$ python -q
>>> import numpy as np
>>> np.set_printoptions(precision=3, suppress=True, linewidth=200)
>>> M = np.loadtxt("out14.csv", delimiter=",")
>>> M
array([[-1.,  0.,  0.,  0.,  0.,  0.,  0.],
       [ 0., -2.,  0.,  0.,  0.,  0.,  0.],
       [ 0.,  0., -1.,  0.,  0.,  0.,  0.],
       [ 0.,  0.,  0., -2.,  0.,  0.,  0.],
       [ 0.,  0.,  0.,  0.,  3.,  0.,  0.],
       [ 0.,  0.,  0.,  0.,  0., -3.,  0.],
       [ 0.,  0.,  0.,  0.,  0.,  0., -2.]])
>>> evals, vecs = np.linalg.eigh(M)
>>> evals.sum(), np.trace(M)
(np.float64(-8.0), np.float64(-8.0))
>>> np.linalg.eigvalsh(M @ M)
array([1., 1., 4., 4., 4., 9., 9.])
>>> np.linalg.eigvalsh(M + -3 * np.eye(7))
array([-6., -5., -5., -5., -4., -4.,  0.])
>>> evals
array([-3., -2., -2., -2., -1., -1.,  3.])
>>> np.abs(vecs[:, -1]).round(6).argmax()
np.int64(4)
>>> vecs @ np.diag(evals) @ vecs.T
array([[-1.,  0.,  0.,  0.,  0.,  0.,  0.],
       [ 0., -2.,  0.,  0.,  0.,  0.,  0.],
       [ 0.,  0., -1.,  0.,  0.,  0.,  0.],
       [ 0.,  0.,  0., -2.,  0.,  0.,  0.],
       [ 0.,  0.,  0.,  0.,  3.,  0.,  0.],
       [ 0.,  0.,  0.,  0.,  0., -3.,  0.],
       [ 0.,  0.,  0.,  0.,  0.,  0., -2.]])
>>> C2 = M.T @ M
>>> print(np.linalg.matrix_rank(C2))
7
>>> np.allclose(C2, C2.T)
True
>>> print(np.diag(C2))
[1. 4. 1. 4. 9. 9. 4.]
>>> x0 = np.array([3, 3, 3, 2, 3, 2, 3])
>>> rhs = M @ x0
>>> print(rhs)
[-3. -6. -3. -4.  9. -6. -6.]
>>> np.linalg.solve(M, rhs + M[:, 4])
array([3., 3., 3., 2., 4., 2., 3.])
>>> np.linalg.solve(M, 3 * rhs)
array([9., 9., 9., 6., 9., 6., 9.])
>>> print(np.linalg.solve(M.T, M[3]))
[-0. -0. -0.  1.  0. -0. -0.]
>>> K = np.load("mat.npy")
>>> print(K)
[[ 1.016  2.526  0.059  3.928  1.792]
 [-0.186 -0.689  1.48  -3.515 -0.54 ]
 [ 0.754  1.379 -0.393  2.99   1.286]
 [-1.08  -1.959  1.127 -5.069 -1.726]
 [ 0.984  1.578 -0.134  2.856  1.392]
 [ 0.122  0.064 -0.463  0.878  0.179]]
>>> th = np.radians(90)
>>> R = np.eye(5)
>>> R[4, 4] = R[2, 2] = np.cos(th)
>>> R[4, 2], R[2, 4] = -np.sin(th), np.sin(th)
>>> R.round(3) + 0
array([[ 1.,  0.,  0.,  0.,  0.],
       [ 0.,  1.,  0.,  0.,  0.],
       [ 0.,  0.,  0.,  0.,  1.],
       [ 0.,  0.,  0.,  1.,  0.],
       [ 0.,  0., -1.,  0.,  0.]])
>>> Y = K @ R.T
>>> print(np.allclose(np.linalg.norm(K, axis=1), np.linalg.norm(Y, axis=1)))
True
>>> np.abs(Y - K).max(axis=0)
array([0.   , 0.   , 2.853, 0.   , 1.851])
>>> round(float(np.linalg.det(R)), 3), np.trace(R)
(1.0, np.float64(3.0))
>>> np.linalg.svd(K, compute_uv=False), np.linalg.svd(Y, compute_uv=False)
(array([10.   ,  2.   ,  0.4  ,  0.08 ,  0.016]), array([10.   ,  2.   ,  0.4  ,  0.08 ,  0.016]))
>>> O, vecs = np.linalg.qr(K[:, :2])[0], np.linalg.qr(K[:, 2:])[0]
>>> sv = np.linalg.svd(O.T @ vecs, compute_uv=False)
>>> sv
array([1.   , 0.956])
>>> np.degrees(np.arccos(sv.clip(0, 1)))
array([ 0.464, 17.084])
>>> x0 = np.array([1, 1, 2, -1, 3])
>>> rhs = K @ x0
>>> b, lr = np.zeros(5), 1 / np.linalg.norm(K, 2) ** 2
>>> for i in range(60):
...     b -= lr * K.T @ (K @ b - rhs)
...     if i % 10 == 0: print(i, round(np.linalg.norm(K @ b - rhs), 3))
... 
0 6.691
10 4.465
20 2.993
30 2.026
40 1.398
50 1.0
>>> b
array([ 0.973,  1.684,  2.095, -0.648,  1.276])
>>> def softmax(z):
...     e = np.exp(z - z.max(axis=-1, keepdims=True))
...     return e / e.sum(axis=-1, keepdims=True)
... 
>>> softmax(K[2] + -3)
array([0.07 , 0.131, 0.022, 0.657, 0.12 ])
>>> np.round(softmax(10 * K[2]), 3) + 0
array([0., 0., 0., 1., 0.])
>>> S = K @ K.T / np.sqrt(5)
>>> softmax(S).round(6).argmax(axis=1)
array([0, 3, 0, 3, 0, 0])
